% python3 -q
>>> import numpy as np
>>> np.set_printoptions(precision=4, suppress=True, linewidth=100, floatmode="fixed")
>>> def rd(a):
...     return np.round(a, 4) + 0
... 
>>> rng = np.random.default_rng(329)
>>> F = np.eye(3, dtype=int)[rng.permutation(3)] * np.array([-5, 5, -3])
>>> F
array([[-5,  0,  0],
       [ 0,  5,  0],
       [ 0,  0, -3]])
>>> rd(np.sort(np.linalg.eigvals(F).real))
array([-5.0000, -3.0000,  5.0000])
>>> (F != 0).astype(int)
array([[1, 0, 0],
       [0, 1, 0],
       [0, 0, 1]])
>>> np.flatnonzero(np.linalg.matrix_power((F != 0) + (F.T != 0) + np.eye(3), 3)[0])
array([0])
>>> rd(np.linalg.det(F))
np.float64(75.0)
>>> out = F / np.sqrt((F ** 2).mean(axis=1, keepdims=True))
>>> rd(F - F.mean(axis=1, keepdims=True))
array([[-3.3333,  1.6667,  1.6667],
       [-1.6667,  3.3333, -1.6667],
       [ 1.0000,  1.0000, -2.0000]])
>>> rd(np.linalg.svd(F, compute_uv=False))
array([5.0000, 5.0000, 3.0000])
>>> F @ F.T
array([[25,  0,  0],
       [ 0, 25,  0],
       [ 0,  0,  9]])
>>> F.T @ F
array([[25,  0,  0],
       [ 0, 25,  0],
       [ 0,  0,  9]])
>>> vals, vecs = np.linalg.eigh(F)
>>> np.abs(vecs[:, -1]).round(6).argmax()
np.int64(1)
>>> rd(np.linalg.svd(F, compute_uv=False))
array([5.0000, 5.0000, 3.0000])
>>> vals.sum(), np.trace(F)
(np.float64(-3.0), np.int64(-3))
>>> np.prod(np.diag(F)), rd(np.linalg.det(F))
(np.int64(75), np.float64(75.0))
>>> np.linalg.matrix_power(F - np.diag(np.diag(F)), 3)
array([[0, 0, 0],
       [0, 0, 0],
       [0, 0, 0]])
>>> r0 = np.array([5, 7, 3])
>>> r1 = np.array([0, 3, 2, 0, 1, 2])
>>> W0 = np.outer(r0, r1)
>>> W0
array([[ 0, 15, 10,  0,  5, 10],
       [ 0, 21, 14,  0,  7, 14],
       [ 0,  9,  6,  0,  3,  6]])
>>> Uu, s, vt = np.linalg.svd(W0)
>>> np.argmax(s[:-1] / (s[1:] + 1e-6)) + 1
np.int64(1)
>>> out = Uu[:, :1] @ np.diag(s[:1]) @ vt[:1]
>>> np.linalg.matrix_rank(out)
np.int64(1)
>>> rd(np.linalg.norm(W0 - out) / np.linalg.norm(W0))
np.float64(0.0)
>>> rd(np.abs(W0 - out).max())
np.float64(0.0)
>>> theta = np.radians(15)
>>> R = np.eye(6)
>>> R[5, 5] = R[0, 0] = np.cos(theta)
>>> R[5, 0], R[0, 5] = -np.sin(theta), np.sin(theta)
>>> rd(R)
array([[ 0.9659,  0.0000,  0.0000,  0.0000,  0.0000,  0.2588],
       [ 0.0000,  1.0000,  0.0000,  0.0000,  0.0000,  0.0000],
       [ 0.0000,  0.0000,  1.0000,  0.0000,  0.0000,  0.0000],
       [ 0.0000,  0.0000,  0.0000,  1.0000,  0.0000,  0.0000],
       [ 0.0000,  0.0000,  0.0000,  0.0000,  1.0000,  0.0000],
       [-0.2588,  0.0000,  0.0000,  0.0000,  0.0000,  0.9659]])
>>> out = W0 @ R.T
>>> rd(np.linalg.svd(W0, compute_uv=False)), rd(np.linalg.svd(out, compute_uv=False))
(array([38.6523,  0.0000,  0.0000]), array([38.6523,  0.0000,  0.0000]))
>>> np.allclose(np.linalg.norm(W0, axis=1), np.linalg.norm(out, axis=1))
True
>>> rd(out)
array([[ 2.5882, 15.0000, 10.0000,  0.0000,  5.0000,  9.6593],
       [ 3.6235, 21.0000, 14.0000,  0.0000,  7.0000, 13.5230],
       [ 1.5529,  9.0000,  6.0000,  0.0000,  3.0000,  5.7956]])
>>> np.allclose(W0 @ W0.T, out @ out.T)
True
>>> m1 = np.load("arr.npy")
>>> m1
array([[ 3,  3,  3,  3,  3,  3,  3,  3],
       [ 3,  6,  6,  6,  6,  6,  6,  6],
       [ 3,  6,  9,  9,  9,  9,  9,  9],
       [ 3,  6,  9, 12, 12, 12, 12, 12],
       [ 3,  6,  9, 12, 15, 15, 15, 15],
       [ 3,  6,  9, 12, 15, 18, 18, 18],
       [ 3,  6,  9, 12, 15, 18, 21, 21],
       [ 3,  6,  9, 12, 15, 18, 21, 24]])
>>> r0 = np.array([-2, 3, 3, 3, 1, 2, -3, 3])
>>> out = m1 + np.outer(r0, np.eye(8)[0])
>>> out
array([[ 1.0000,  3.0000,  3.0000,  3.0000,  3.0000,  3.0000,  3.0000,  3.0000],
       [ 6.0000,  6.0000,  6.0000,  6.0000,  6.0000,  6.0000,  6.0000,  6.0000],
       [ 6.0000,  6.0000,  9.0000,  9.0000,  9.0000,  9.0000,  9.0000,  9.0000],
       [ 6.0000,  6.0000,  9.0000, 12.0000, 12.0000, 12.0000, 12.0000, 12.0000],
       [ 4.0000,  6.0000,  9.0000, 12.0000, 15.0000, 15.0000, 15.0000, 15.0000],
       [ 5.0000,  6.0000,  9.0000, 12.0000, 15.0000, 18.0000, 18.0000, 18.0000],
       [ 0.0000,  6.0000,  9.0000, 12.0000, 15.0000, 18.0000, 21.0000, 21.0000],
       [ 6.0000,  6.0000,  9.0000, 12.0000, 15.0000, 18.0000, 21.0000, 24.0000]])
>>> np.linalg.matrix_rank(out - m1)
np.int64(1)
>>> np.linalg.matrix_rank(np.linalg.inv(out) - np.linalg.inv(m1), tol=1e-8)
np.int64(1)
